$ ipython --no-banner

In [1]: import numpy as np

In [2]: np.set_printoptions(suppress=True, linewidth=100)

In [3]: tidy = lambda a: np.round(a, 3) + 0

In [4]: arr = np.loadtxt("layer19.csv", delimiter=",")

In [5]: arr
Out[5]: 
array([[ 0.8, -9. , -0.8, -0.7],
       [ 0.3, -3. , -0.1, -1. ],
       [-2.3,  3. , -0.3,  1.5],
       [-0.6,  8.5, -0.9,  0.4]])

In [6]: other = arr / np.linalg.norm(arr, axis=1, keepdims=True)

In [7]: cov = other @ other.T

In [8]: (np.abs(cov) > 0.9).astype(int)
Out[8]: 
array([[1, 1, 0, 1],
       [1, 1, 0, 1],
       [0, 0, 1, 0],
       [1, 1, 0, 1]])

In [9]: tidy(np.linalg.norm(other, axis=1))
Out[9]: array([1., 1., 1., 1.])

In [10]: tidy(np.degrees(np.arccos(np.clip(cov[1, 3], -1, 1))))
Out[10]: np.float64(162.436)

In [11]: tidy(cov[1])
Out[11]: array([ 0.969,  1.   , -0.861, -0.953])

In [12]: np.argwhere(np.triu(np.abs(cov) > 0.95, 1))
Out[12]: 
array([[0, 1],
       [0, 3],
       [1, 3]])

In [13]: U, s, VT = np.linalg.svd(arr, full_matrices=False)

In [14]: tidy(s / s[0])
Out[14]: array([1.   , 0.18 , 0.094, 0.045])

In [15]: np.allclose(U * s @ VT, arr)
Out[15]: True

In [16]: tidy(np.cumsum(s ** 2) / np.sum(s ** 2))
Out[16]: array([0.958, 0.99 , 0.998, 1.   ])

In [17]: (s > 1e-8).sum()
Out[17]: np.int64(4)

In [18]: tidy(np.sqrt((s ** 2).sum())), tidy(np.linalg.norm(arr))
Out[18]: (np.float64(13.531), np.float64(13.531))

In [19]: np.abs(U[:, 0]).round(6).argmax()
Out[19]: np.int64(0)

In [20]: tidy(s)
Out[20]: array([13.247,  2.385,  1.244,  0.602])

In [21]: tidy(U.T @ U)
Out[21]: 
array([[1., 0., 0., 0.],
       [0., 1., 0., 0.],
       [0., 0., 1., 0.],
       [0., 0., 0., 1.]])

In [22]: tidy(U.T @ arr @ VT.T)
Out[22]: 
array([[13.247,  0.   ,  0.   ,  0.   ],
       [ 0.   ,  2.385,  0.   ,  0.   ],
       [ 0.   ,  0.   ,  1.244,  0.   ],
       [ 0.   ,  0.   ,  0.   ,  0.602]])

In [23]: q, r_ = np.linalg.qr(arr)

In [24]: tidy(r_)
Out[24]: 
array([[-2.526,  7.958, -0.222,  1.801],
       [ 0.   , 10.389,  0.069,  0.276],
       [ 0.   ,  0.   ,  1.223,  0.188],
       [ 0.   ,  0.   ,  0.   , -0.737]])

In [25]: np.trace(q @ q.T)
Out[25]: np.float64(4.0)

In [26]: q.shape, r_.shape
Out[26]: ((4, 4), (4, 4))

In [27]: np.allclose(r_.T @ r_, arr.T @ arr)
Out[27]: True

In [28]: rng = np.random.default_rng(705)

In [29]: lab = rng.permutation(4)

In [30]: lab
Out[30]: array([0, 1, 2, 3])

In [31]: other = arr[lab][:, lab]

In [32]: tidy(np.sort(np.abs(np.linalg.eigvals(other))))
Out[32]: array([1.333, 1.867, 3.083, 3.083])

In [33]: np.trace(other)
Out[33]: np.float64(-2.1)

In [34]: np.kron(np.eye(2, dtype=int), arr)
Out[34]: 
array([[ 0.8, -9. , -0.8, -0.7,  0. , -0. , -0. , -0. ],
       [ 0.3, -3. , -0.1, -1. ,  0. , -0. , -0. , -0. ],
       [-2.3,  3. , -0.3,  1.5, -0. ,  0. , -0. ,  0. ],
       [-0.6,  8.5, -0.9,  0.4, -0. ,  0. , -0. ,  0. ],
       [ 0. , -0. , -0. , -0. ,  0.8, -9. , -0.8, -0.7],
       [ 0. , -0. , -0. , -0. ,  0.3, -3. , -0.1, -1. ],
       [-0. ,  0. , -0. ,  0. , -2.3,  3. , -0.3,  1.5],
       [-0. ,  0. , -0. ,  0. , -0.6,  8.5, -0.9,  0.4]])

In [35]: np.einsum("ii->", arr)
Out[35]: np.float64(-2.1)

In [36]: tidy(np.linalg.eigvals(arr).sum().real)
Out[36]: np.float64(-2.1)

In [37]: tidy(np.linalg.det(arr.T))
Out[37]: np.float64(-23.663)

In [38]: data = np.load("run14.npy")

In [39]: data
Out[39]: 
array([[-0.85, -0.53,  0.17],
       [-2.68, -1.22,  0.59],
       [-0.25, -0.49,  0.01]])

In [40]: tidy(data @ np.linalg.pinv(data) @ data)
Out[40]: 
array([[-0.85, -0.53,  0.17],
       [-2.68, -1.22,  0.59],
       [-0.25, -0.49,  0.01]])

In [41]: np.unique(data.round(6), axis=0).shape
Out[41]: (3, 3)

In [42]: np.abs(np.diag(np.linalg.qr(data)[1])) > 1e-9
Out[42]: array([ True,  True, False])

In [43]: np.allclose(data[:-1].T @ np.linalg.lstsq(data[:-1].T, data[-1])[0], data[-1])
Out[43]: True

In [44]: U, s, VT = np.linalg.svd(data)

In [45]: evecs = VT[:(s > 1e-8).sum()]

In [46]: x = data[0] + -3 * data[1] + rng.integers(2) * np.eye(3)[0]

In [47]: tidy(x)
Out[47]: array([ 7.19,  3.13, -1.6 ])

In [48]: tidy(np.diag(evecs.T @ evecs))
Out[48]: array([0.931, 0.987, 0.082])

In [49]: np.linalg.matrix_rank(np.vstack([data, x]))
Out[49]: np.int64(2)

In [50]: tidy(evecs.T @ evecs)
Out[50]: 
array([[ 0.931,  0.03 , -0.252],
       [ 0.03 ,  0.987,  0.11 ],
       [-0.252,  0.11 ,  0.082]])

In [51]: x = np.array([5, 0, 5])

In [52]: h1 = np.maximum(data @ x, 0)

In [53]: np.maximum(data @ (3 * x), 0)
Out[53]: array([0., 0., 0.])

In [54]: tidy(np.tanh(data @ x))
Out[54]: array([-0.998, -1.   , -0.834])

In [55]: data * (h1 > 1e-9)[:, None]
Out[55]: 
array([[-0., -0.,  0.],
       [-0., -0.,  0.],
       [-0., -0.,  0.]])

In [56]: blk = np.stack([data, -1 * data, data[::-1]])

In [57]: np.linalg.matrix_rank(blk.reshape(3, -1))
Out[57]: np.int64(2)

In [58]: blk.sum(axis=0)
Out[58]: 
array([[-0.25, -0.49,  0.01],
       [-2.68, -1.22,  0.59],
       [-0.85, -0.53,  0.17]])

In [59]: np.linalg.matrix_rank(blk)
Out[59]: array([2, 2, 2])

In [60]: (blk @ data.T).shape
Out[60]: (3, 3, 3)

In [61]: blk.shape
Out[61]: (3, 3, 3)

In [62]: u = np.array([-1, 1])

In [63]: tidy(np.array([np.convolve(row, u, "same") for row in data]))
Out[63]: 
array([[ 0.85, -0.32, -0.7 ],
       [ 2.68, -1.46, -1.81],
       [ 0.25,  0.24, -0.5 ]])

In [64]: np.polyval(u, data[2])
Out[64]: array([1.25, 1.49, 0.99])

In [65]: E = np.load("arr.npy")

In [66]: E
Out[66]: 
array([[ 2.077,  2.012,  0.8  ],
       [ 1.763, -1.074,  2.177],
       [ 0.221, -0.696, -2.91 ],
       [ 0.158,  2.984, -0.269],
       [-2.582,  0.3  ,  1.498],
       [ 0.467, -1.233,  2.695],
       [-2.336,  1.683, -0.842],
       [ 0.169,  2.211,  2.021],
       [-2.695, -0.762,  1.075],
       [ 0.689,  2.648,  1.231],
       [-1.943, -2.119,  0.855],
       [ 2.371,  0.898,  1.604],
       [ 1.581,  2.498, -0.51 ],
       [ 1.962, -1.867,  1.291],
       [ 2.178, -1.315,  1.589],
       [ 0.397,  2.54 , -1.546],
       [-0.777,  2.01 ,  2.087],
       [ 2.553,  0.257,  1.555],
       [-2.946,  0.142,  0.55 ],
       [ 1.273, -2.465,  1.141],
       [-2.349, -1.306,  1.334],
       [-2.049, -1.943, -1.013],
       [ 2.93 , -0.118,  0.633]])

In [67]: def softmax(z):
    ...:     e = np.exp(z - z.max(axis=-1, keepdims=True))
    ...:     return e / e.sum(axis=-1, keepdims=True)
    ...: 

In [68]: tidy(softmax(10 * E[7]))
Out[68]: array([0.  , 0.87, 0.13])

In [69]: tidy(softmax(E[7]))
Out[69]: array([0.066, 0.511, 0.423])

In [70]: tidy(softmax(E).sum(axis=1))
Out[70]: array([1., 1., 1., 1., 1., 1., 1., 1., 1., 1., 1., 1., 1., 1., 1., 1., 1., 1., 1., 1., 1., 1., 1.])

In [71]: scores = E @ E.T / np.sqrt(3)

In [72]: tidy(softmax(scores)[7] @ E)
Out[72]: array([0.342, 2.098, 1.514])

In [73]: x = np.array([-3, 0, -5])

In [74]: np.sign((E @ x).round(6))
Out[74]: 
array([-1., -1.,  1.,  1.,  1., -1.,  1., -1.,  1., -1.,  1., -1., -1., -1., -1.,  1., -1., -1.,
        1., -1.,  1.,  1., -1.])

In [75]: E @ np.eye(3)[2]
Out[75]: 
array([ 0.8  ,  2.177, -2.91 , -0.269,  1.498,  2.695, -0.842,  2.021,  1.075,  1.231,  0.855,
        1.604, -0.51 ,  1.291,  1.589, -1.546,  2.087,  1.555,  0.55 ,  1.141,  1.334, -1.013,
        0.633])

In [76]: np.linalg.norm(E @ x) <= np.linalg.norm(E, 2) * np.linalg.norm(x) + 1e-9
Out[76]: np.True_

In [77]: basis = E[[19, 12]].astype(float)

In [78]: for _ in range(7):
    ...:     lab = np.linalg.norm(E[:, None] - basis, axis=-1).argmin(axis=1)
    ...:     basis = np.array([E[lab == j].mean(axis=0) for j in range(2)])
    ...: 

In [79]: lab
Out[79]: array([1, 0, 1, 1, 0, 0, 1, 1, 0, 1, 0, 1, 1, 0, 0, 1, 1, 1, 0, 0, 0, 0, 1])

In [80]: np.bincount(lab)
Out[80]: array([11, 12])

In [81]: D = np.linalg.norm(E[:, None] - E[None], axis=-1)

In [82]: D[13].round(6).argsort(kind="stable")[:4]
Out[82]: array([13, 14, 19,  1])

In [83]: D.mean(axis=1).argmax()
Out[83]: np.int64(2)

In [84]: np.linalg.matrix_rank(D ** 2)
Out[84]: np.int64(5)

In [85]: (D + 1e9 * np.eye(23)).round(6).argmin(axis=1)
Out[85]: array([11, 14, 21, 15, 18,  1, 18, 16, 20,  7, 20, 17,  0, 14, 13,  3,  7, 11,  4, 13,  8, 10, 17])

In [86]: tidy(D[:5, :5])
Out[86]: 
array([[0.   , 3.394, 4.954, 2.402, 5.012],
       [3.394, 0.   , 5.329, 5.003, 4.607],
       [4.954, 5.329, 0.   , 4.53 , 5.318],
       [2.402, 5.003, 4.53 , 0.   , 4.223],
       [5.012, 4.607, 5.318, 4.223, 0.   ]])

In [87]: mat = np.loadtxt("a.csv", delimiter=",")

In [88]: tidy(mat)
Out[88]: 
array([[ 0.453, -0.704, -0.547],
       [-0.704,  0.095, -0.704],
       [-0.547, -0.704,  0.453]])

In [89]: w, evecs = np.linalg.eig(mat)

In [90]: tidy(np.sort(np.linalg.eigvals(mat @ mat)))
Out[90]: array([1., 1., 1.])

In [91]: tidy(np.sort(np.linalg.eigvals(mat.T)))
Out[91]: array([-1.,  1.,  1.])

In [92]: tidy(mat @ evecs[:, 0] - w[0] * evecs[:, 0])
Out[92]: array([0., 0., 0.])

In [93]: feats = np.loadtxt("data.csv", delimiter=",")

In [94]: feats
Out[94]: 
array([[-1.288,  1.25 ,  1.346],
       [-1.806,  1.89 ,  1.877],
       [-0.355,  0.34 ,  0.324],
       [-0.463,  0.464,  0.45 ],
       [-1.525,  1.458,  1.408],
       [-0.855,  0.829,  0.822],
       [-1.408,  1.354,  1.434],
       [-0.583,  0.547,  0.552],
       [-0.49 ,  0.531,  0.445],
       [ 0.869, -0.87 , -0.927],
       [-1.815,  1.88 ,  1.931],
       [ 3.205, -3.115, -3.18 ],
       [ 0.391, -0.352, -0.464],
       [ 2.13 , -2.118, -2.204],
       [ 0.163, -0.091, -0.103],
       [ 1.436, -1.415, -1.464],
       [-2.436,  2.434,  2.545],
       [-0.218,  0.179,  0.276],
       [-1.199,  1.158,  1.112],
       [-0.901,  1.015,  0.964],
       [ 0.305, -0.309, -0.186],
       [ 1.254, -1.284, -1.223]])

In [95]: basis = feats[[8, 3]].astype(float)

In [96]: for _ in range(6):
    ...:     lab = np.linalg.norm(feats[:, None] - basis, axis=-1).argmin(axis=1)
    ...:     basis = np.array([feats[lab == j].mean(axis=0) for j in range(2)])
    ...: 

In [97]: lab
Out[97]: array([0, 0, 0, 0, 0, 0, 0, 0, 0, 1, 0, 1, 1, 1, 1, 1, 0, 0, 0, 0, 1, 1])

In [98]: tidy(basis[1] - basis[0])
Out[98]: array([ 2.315, -2.289, -2.325])

In [99]: other = feats + rng.integers(-2, 3, (22, 1)) @ rng.integers(-2, 3, (1, 3))

In [100]: tidy(other)
Out[100]: 
array([[ 2.712, -2.75 , -0.654],
       [-3.806,  3.89 ,  2.877],
       [-0.355,  0.34 ,  0.324],
       [ 3.537, -3.536, -1.55 ],
       [-1.525,  1.458,  1.408],
       [-2.855,  2.829,  1.822],
       [-5.408,  5.354,  3.434],
       [-4.583,  4.547,  2.552],
       [ 3.51 , -3.469, -1.555],
       [ 4.869, -4.87 , -2.927],
       [ 2.185, -2.12 , -0.069],
       [ 7.205, -7.115, -5.18 ],
       [-1.609,  1.648,  0.536],
       [-1.87 ,  1.882, -0.204],
       [-1.837,  1.909,  0.897],
       [-2.564,  2.585,  0.536],
       [-6.436,  6.434,  4.545],
       [-0.218,  0.179,  0.276],
       [-3.199,  3.158,  2.112],
       [-4.901,  5.015,  2.964],
       [-1.695,  1.691,  0.814],
       [ 5.254, -5.284, -3.223]])

In [101]: np.linalg.matrix_rank(other - feats, tol=1e-8)
Out[101]: np.int64(1)

In [102]: tidy(np.linalg.svd(other - feats, compute_uv=False))
Out[102]: array([22.847,  0.   ,  0.   ])

In [103]: np.abs(other - feats).sum(axis=1)
Out[103]: 
array([10.,  5.,  0., 10.,  0.,  5., 10., 10., 10., 10., 10., 10.,  5., 10.,  5., 10., 10.,  0.,
        5., 10.,  5., 10.])

In [104]: tidy(other - feats)
Out[104]: 
array([[ 4., -4., -2.],
       [-2.,  2.,  1.],
       [ 0.,  0.,  0.],
       [ 4., -4., -2.],
       [ 0.,  0.,  0.],
       [-2.,  2.,  1.],
       [-4.,  4.,  2.],
       [-4.,  4.,  2.],
       [ 4., -4., -2.],
       [ 4., -4., -2.],
       [ 4., -4., -2.],
       [ 4., -4., -2.],
       [-2.,  2.,  1.],
       [-4.,  4.,  2.],
       [-2.,  2.,  1.],
       [-4.,  4.,  2.],
       [-4.,  4.,  2.],
       [ 0.,  0.,  0.],
       [-2.,  2.,  1.],
       [-4.,  4.,  2.],
       [-2.,  2.,  1.],
       [ 4., -4., -2.]])
